% python3 -q
>>> import numpy as np
>>> from numpy import linalg as LA
>>> np.set_printoptions(precision=3, suppress=True, linewidth=120)
>>> def tidy(a):
...     return np.round(a, 3) + 0
... 
>>> F = np.loadtxt("x.csv", delimiter=",")
>>> F
array([[5., 0., 0.],
       [0., 5., 4.],
       [0., 4., 5.]])
>>> x0 = np.ones(3)
>>> for _ in range(3):
...     x0 = F @ x0
...     x0 /= LA.norm(x0)
...     print(round(x0 @ F @ x0, 3))
... 
8.465
8.818
8.942
>>> tidy(x0)
array([0.12 , 0.702, 0.702])
>>> f = np.array([1, -2, -1])
>>> X = 3 * np.eye(3) + np.outer(f, f)
>>> X
array([[ 4., -2., -1.],
       [-2.,  7.,  2.],
       [-1.,  2.,  4.]])
>>> # symmetric
>>> q, R = LA.qr(X)
>>> tidy(q.T @ q)
array([[1., 0., 0.],
       [0., 1., 0.],
       [0., 0., 1.]])
>>> tidy(q)
array([[-0.873, -0.473,  0.12 ],
       [ 0.436, -0.867, -0.241],
       [ 0.218, -0.158,  0.963]])
>>> np.trace(q @ q.T)
np.float64(3.0)
>>> q.shape, R.shape
((3, 3), (3, 3))
>>> tidy(LA.det(X))
np.float64(81.0)
>>> np.allclose(X, X.T)
True
>>> tidy(np.sort(np.abs(LA.eigvals(X))))
array([3., 3., 9.])
>>> tidy(LA.matrix_power(X, 4))
array([[ 1161., -2160., -1080.],
       [-2160.,  4401.,  2160.],
       [-1080.,  2160.,  1161.]])
>>> X @ X
array([[ 21., -24., -12.],
       [-24.,  57.,  24.],
       [-12.,  24.,  21.]])
>>> tidy(np.abs(LA.eigvals(X)).max())
np.float64(9.0)
>>> np.trace(X)
np.float64(15.0)
>>> f = np.array([4, -4, 3])
>>> out = X + np.outer(f, np.eye(3)[1])
>>> tidy(LA.det(out) / LA.det(X)), tidy(1 + LA.solve(X, f)[1])
(np.float64(0.333), np.float64(0.333))
>>> tidy(LA.eigvals(X).sum().real)
np.float64(15.0)
>>> np.kron(np.eye(2, dtype=int), X)
array([[ 4., -2., -1.,  0., -0., -0.],
       [-2.,  7.,  2., -0.,  0.,  0.],
       [-1.,  2.,  4., -0.,  0.,  0.],
       [ 0., -0., -0.,  4., -2., -1.],
       [-0.,  0.,  0., -2.,  7.,  2.],
       [-0.,  0.,  0., -1.,  2.,  4.]])
>>> tidy(LA.det(2 * X)), tidy(LA.det(X))
(np.float64(648.0), np.float64(81.0))
>>> np.einsum("ii->", X)
np.float64(15.0)
>>> tidy(LA.eigvals(X))
array([3., 9., 3.])
>>> x0 = np.array([2, 2, -1])
>>> h = np.maximum(X @ x0, 0)
>>> np.maximum(X @ x0, 0) - np.maximum(-X @ x0, 0)
array([ 5.,  8., -2.])
>>> X * (h > 1e-9)[:, None]
array([[ 4., -2., -1.],
       [-2.,  7.,  2.],
       [-0.,  0.,  0.]])
>>> np.maximum(X @ (3 * x0), 0)
array([15., 24.,  0.])
>>> np.flatnonzero(h > 1e-9)
array([0, 1])
>>> rng = np.random.default_rng(61516)
>>> labels = rng.integers(0, 2, 4)
>>> M = np.triu((labels[:, None] == labels) & (rng.random((4, 4)) < 0.8), 1).astype(int)
>>> M += M.T
>>> M
array([[0, 1, 1, 0],
       [1, 0, 1, 0],
       [1, 1, 0, 0],
       [0, 0, 0, 0]])
>>> # symmetric, so the eigenvalues are real
>>> tidy(LA.norm(M, 2) / LA.norm(M))
np.float64(0.816)
>>> LA.cond(M) > 100
np.True_
>>> LA.matrix_rank(M, rtol=0.1)
np.int64(3)
